$ python -q
>>> import numpy as np
>>> import numpy.linalg as la
>>> np.set_printoptions(suppress=True, linewidth=200)
>>> def rd(a):
...     return np.round(a, 1) + 0
... 
>>> W0 = np.loadtxt("layer8.csv", delimiter=",")
>>> W0
array([[-0.1, -0.1,  0.1],
       [ 0. , -0.3,  2.4],
       [ 0. , -0.1, -0.2],
       [ 0.1,  0. , -0.1],
       [-0.1,  0.1, -1.1],
       [-0.4,  0. , -3.8],
       [-0.1,  0.1, -3.1],
       [-0.5,  0.2, -4.6],
       [-1.6,  0.1,  2.2],
       [-0.6,  0.2, -3.5],
       [-0.6,  0. ,  3.4],
       [ 1. ,  0. , -2.5],
       [ 0.6, -0.1, -1.5],
       [-0.4,  0.1, -0.6],
       [ 0.4,  0.1, -1.4],
       [-0.1,  0. ,  4.7],
       [ 1.3, -0.1,  3.2],
       [ 0.1,  0. ,  3.1],
       [-0.4,  0. , -1.6]])
>>> cen = (W0 - W0.mean(axis=0)) / W0.std(axis=0)
>>> np.argwhere(np.abs(cen) > 2)
array([[ 1,  1],
       [ 8,  0],
       [16,  0]])
>>> rd(cen.std(axis=0))
array([1., 1., 1.])
>>> b = la.lstsq(np.delete(cen, 2, axis=1), cen[:, 2])[0]
>>> rd(b)
array([-0.2, -0.6])
>>> np.abs(b).argmax()
np.int64(1)
>>> rd(1 - np.var(cen[:, 2] - np.delete(cen, 2, axis=1) @ b))
np.float64(0.3)
>>> W2 = W0[[14, 5]].astype(float)
>>> for _ in range(6):
...     labels = la.norm(W0[:, None] - W2, axis=-1).argmin(axis=1)
...     W2 = np.array([W0[labels == j].mean(axis=0) for j in range(2)])
... 
>>> labels
array([0, 0, 1, 1, 1, 1, 1, 1, 0, 1, 0, 1, 1, 1, 1, 0, 0, 0, 1])
>>> rd(W2)
array([[-0.1, -0.1,  2.7],
       [ 0. ,  0. , -2. ]])
>>> rd(W2[1] - W2[0])
array([ 0.1,  0.1, -4.7])
>>> cen = W0 - W0.mean(axis=0)
>>> vecs = la.svd(cen)[2][:2]
>>> Y = cen - cen @ vecs.T @ vecs
>>> rd(np.cov(cen @ vecs.T, rowvar=False))
array([[7.5, 0. ],
       [0. , 0.4]])
>>> rd(Y.std(axis=0))
array([0. , 0.1, 0. ])
>>> cen = W0 - W0.mean(axis=0)
>>> left, sig, VT = la.svd(cen, full_matrices=False)
>>> rd(sig ** 2 / (sig ** 2).sum())
array([0.9, 0.1, 0. ])
>>> (np.sign(left[:, 0]) == np.sign(left[0, 0])).astype(int)
array([1, 1, 1, 1, 0, 0, 0, 0, 1, 0, 1, 0, 0, 0, 0, 1, 1, 1, 0])
>>> labels = W0[:, 0] > np.median(W0[:, 0])
>>> f = W0[labels].mean(axis=0) - W0[~labels].mean(axis=0)
>>> rd(f)
array([ 0.9, -0.1,  1.1])
>>> rng = np.random.default_rng(79209)
>>> J = np.eye(2, dtype=int)[rng.permutation(2)] * np.array([-2, -8])
>>> J
array([[ 0, -8],
       [-2,  0]])
>>> # column 1 is much longer than the rest
>>> Y = J / np.sqrt((J ** 2).mean(axis=1, keepdims=True))
>>> la.matrix_rank(J - J.mean(axis=1, keepdims=True))
np.int64(1)
>>> J - J.mean(axis=1, keepdims=True)
array([[ 4., -4.],
       [-1.,  1.]])
>>> M = np.load("a.npy")
>>> rd(M)
array([[ 0.8,  0.5, -0.2,  0.2],
       [ 0.5, -0.5,  0.5, -0.5],
       [-0.2,  0.5,  0.8,  0.2],
       [ 0.2, -0.5,  0.2,  0.8]])
>>> f = np.array([-2, -7, 1, 5])
>>> Y = M + np.outer(f, np.eye(4)[3])
>>> la.matrix_rank(Y - M)
np.int64(1)
>>> rd(la.det(Y) / la.det(M)), rd(1 + la.solve(M, f)[3])
(np.float64(8.5), np.float64(8.5))
>>> la.matrix_rank(la.inv(Y) - la.inv(M), tol=1e-8)
np.int64(1)
>>> rd((M + M.T) / 2)
array([[ 0.8,  0.5, -0.2,  0.2],
       [ 0.5, -0.5,  0.5, -0.5],
       [-0.2,  0.5,  0.8,  0.2],
       [ 0.2, -0.5,  0.2,  0.8]])
>>> rd(la.matrix_power(M, 3))
array([[ 0.8,  0.5, -0.2,  0.2],
       [ 0.5, -0.5,  0.5, -0.5],
       [-0.2,  0.5,  0.8,  0.2],
       [ 0.2, -0.5,  0.2,  0.8]])
>>> [round(float(la.det(M[:i, :i])), 2) + 0 for i in range(1, 5)]
[0.83, -0.67, -0.83, -1.0]
>>> rd(la.norm(M, axis=0))
array([1., 1., 1., 1.])
>>> rd(M[:, 1] @ M[:, 0])
np.float64(0.0)
>>> ev, vecs = la.eigh(M)
>>> rd(la.eigvalsh(M @ M))
array([1., 1., 1., 1.])
>>> rd(vecs.T @ vecs)
array([[1., 0., 0., 0.],
       [0., 1., 0., 0.],
       [0., 0., 1., 0.],
       [0., 0., 0., 1.]])
>>> (ev > 1e-8).sum(), (ev < -1e-8).sum()
(np.int64(3), np.int64(1))
>>> rd(vecs.T @ M @ vecs)
array([[-1.,  0.,  0.,  0.],
       [ 0.,  1.,  0.,  0.],
       [ 0.,  0.,  1.,  0.],
       [ 0.,  0.,  0.,  1.]])
>>> W2 = np.array([[-1, -3, 2]])
>>> mat = rng.normal(size=(14, 1)) @ W2 + np.array([3, 0, 4])
>>> rd(mat)
array([[ 3.4,  1.2,  3.2],
       [ 2.4, -1.8,  5.2],
       [ 1.9, -3.4,  6.3],
       [ 1.4, -4.8,  7.2],
       [ 3.1,  0.3,  3.8],
       [ 4.1,  3.4,  1.7],
       [ 3.2,  0.6,  3.6],
       [ 2.6, -1.2,  4.8],
       [ 2. , -2.9,  6. ],
       [ 0.9, -6.2,  8.1],
       [ 1.8, -3.5,  6.3],
       [ 2.5, -1.5,  5. ],
       [ 2.8, -0.6,  4.4],
       [ 1.8, -3.5,  6.3]])
>>> # null space of dimension 1
>>> gram = np.cov(mat, rowvar=False)
>>> rd(gram)
array([[ 0.7,  2.2, -1.5],
       [ 2.2,  6.6, -4.4],
       [-1.5, -4.4,  2.9]])
>>> np.argsort(-mat.std(axis=0).round(6), kind="stable")
array([1, 2, 0])
>>> rd(la.eigvalsh(gram)[::-1])
array([10.3,  0. ,  0. ])
>>> rd(np.corrcoef(mat.T))
array([[ 1.,  1., -1.],
       [ 1.,  1., -1.],
       [-1., -1.,  1.]])
>>> rd(mat.std(axis=0))
array([0.8, 2.5, 1.6])
>>> rd(np.polyfit(mat[:, 0], mat[:, 2], 1))
array([-2., 10.])
>>> cen = mat - mat.mean(axis=0)
>>> vecs = la.svd(cen)[2][:2]
>>> Y = cen - cen @ vecs.T @ vecs
>>> rd(np.cov(cen @ vecs.T, rowvar=False))
array([[10.3,  0. ],
       [ 0. ,  0. ]])
>>> rd(la.norm(Y) / la.norm(cen))
np.float64(0.0)
>>> rd((cen @ vecs.T).std(axis=0))
array([3.1, 0. ])
>>> rd(Y.std(axis=0))
array([0., 0., 0.])
>>> rd(np.diag(vecs.T @ vecs))
array([0.1, 0.9, 1. ])
